$ python3 -q
>>> import numpy as np
>>> np.set_printoptions(precision=3, suppress=True, linewidth=100, sign=" ")
>>> F = np.load("x.npy")
>>> print(F)
[[ -2  -2   1  -2]
 [  0   0  -3  -2]
 [ -1   2  -1   1]
 [  2  -3   3  -1]
 [ -2  -2 -14 -12]]
>>> # row 4 dominates
>>> vec = np.array([-2, 0, -2, -1])
>>> target = F @ vec
>>> print(np.round(np.linalg.pinv(F) @ F, 3) + 0)
[[ 1.  0.  0.  0.]
 [ 0.  1.  0.  0.]
 [ 0.  0.  1.  0.]
 [ 0.  0.  0.  1.]]
>>> print(np.round(np.linalg.solve(F.T @ F, F.T @ target), 3) + 0)
[-2.  0. -2. -1.]
>>> print(np.round(np.linalg.lstsq(F, target)[0], 3) + 0)
[-2.  0. -2. -1.]
>>> rng = np.random.default_rng(965913)
>>> target = target + 0.1 * rng.normal(size=5)
>>> print(target)
[ 4.042  8.029  3.101 -9.048 43.932]
>>> coef, *_ = np.linalg.lstsq(F, target)
>>> print(coef)
[-1.986  0.208 -1.876 -1.177]
>>> print(coef.round())
[-2.  0. -2. -1.]
>>> print(np.round(F.T @ (target - F @ coef), 3) + 0)
[ 0.  0.  0.  0.]
>>> out = np.c_[F[:, :1] @ np.array([[3]]), np.array([-6, -5, 2, -3, -8])]
>>> print(out)
[[-6 -6]
 [ 0 -5]
 [-3  2]
 [ 6 -3]
 [-6 -8]]
>>> print(np.linalg.norm(np.linalg.qr(F)[0].T @ out, axis=0) ** 2 / ((out ** 2).sum(axis=0) + 1e-12))
[ 1.     0.858]
>>> print(np.round(np.linalg.lstsq(F, out[:, 0])[0], 3) + 0)
[ 3.  0.  0.  0.]
>>> P = F @ np.linalg.solve(F.T @ F, F.T)
>>> print(np.diag(P))
[ 0.963  0.074  1.     1.     0.963]
>>> print(np.round(np.linalg.eigvalsh(P), 3) + 0)
[ 0.  1.  1.  1.  1.]
>>> print(np.linalg.cond(F) > 100)
False
>>> print(round(np.log10(np.linalg.cond(F))))
2
>>> print([round(float(x), 3) for x in np.linalg.svd(F, compute_uv=False)[:3]])
[19.074, 5.707, 2.75]
>>> print(np.round(np.linalg.norm(F, 2) / np.linalg.norm(F), 3))
0.949
>>> print(np.abs(np.linalg.svd(F)[2][-1]))
[ 0.142  0.668  0.405  0.608]
>>> O, r_ = np.linalg.qr(F)
>>> print(np.trace(O @ O.T))
4.0
>>> print(np.round(O.T @ O, 3) + 0)
[[ 1.  0.  0.  0.]
 [ 0.  1.  0.  0.]
 [ 0.  0.  1.  0.]
 [ 0.  0.  0.  1.]]
>>> print(np.abs(np.diag(r_)))
[  3.606   4.583  11.023   0.342]
>>> X = np.maximum(np.array([[-3],
...     [-3],
...     [3],
...     [-3],
...     [-1],
...     [1],
...     [1],
...     [-1],
...     [1],
...     [3],
...     [-3],
...     [2],
...     [1],
...     [-2],
...     [2],
...     [0],
...     [1],
...     [-2]]) @ np.array([[0, -3, -1, -1]]) + np.array([2, -3, 3, 4]), 0)
>>> print(X)
[[ 2  6  6  7]
 [ 2  6  6  7]
 [ 2  0  0  1]
 [ 2  6  6  7]
 [ 2  0  4  5]
 [ 2  0  2  3]
 [ 2  0  2  3]
 [ 2  0  4  5]
 [ 2  0  2  3]
 [ 2  0  0  1]
 [ 2  6  6  7]
 [ 2  0  1  2]
 [ 2  0  2  3]
 [ 2  3  5  6]
 [ 2  0  1  2]
 [ 2  0  3  4]
 [ 2  0  2  3]
 [ 2  3  5  6]]
>>> # row 1 repeats row 0
>>> print(X.sum(axis=0))
[ 36  30  57  75]
>>> X[18]
Traceback (most recent call last):
  File "<python-input-37>", line 1, in <module>
    X[18]
    ~^^^^
IndexError: index 18 is out of bounds for axis 0 with size 18
>>> print(np.linalg.matrix_rank(X))
3
>>> print(np.unravel_index(np.abs(X).argmax(), X.shape))
(np.int64(0), np.int64(3))
>>> rank = np.linalg.matrix_rank(X)
>>> print(rank)
3
>>> ns = np.linalg.svd(X)[2][rank:].T
>>> print([int(np.linalg.matrix_rank(X[:i])) for i in range(1, len(X) + 1)])
[1, 1, 2, 2, 3, 3, 3, 3, 3, 3, 3, 3, 3, 3, 3, 3, 3, 3]
>>> print(ns.shape)
(4, 1)
>>> print(np.allclose(X @ ns, 0))
True
>>> print(np.linalg.matrix_rank(X.T @ X), np.linalg.matrix_rank(X @ X.T))
3 3
>>> print(np.round(ns[:, 0] / ns[np.abs(ns[:, 0]).round(6).argmax(), 0], 3) + 0)
[ 0.5  0.   1.  -1. ]
>>> print(np.round(X @ ns, 3) + 0)
[[ 0.]
 [ 0.]
 [ 0.]
 [ 0.]
 [ 0.]
 [ 0.]
 [ 0.]
 [ 0.]
 [ 0.]
 [ 0.]
 [ 0.]
 [ 0.]
 [ 0.]
 [ 0.]
 [ 0.]
 [ 0.]
 [ 0.]
 [ 0.]]
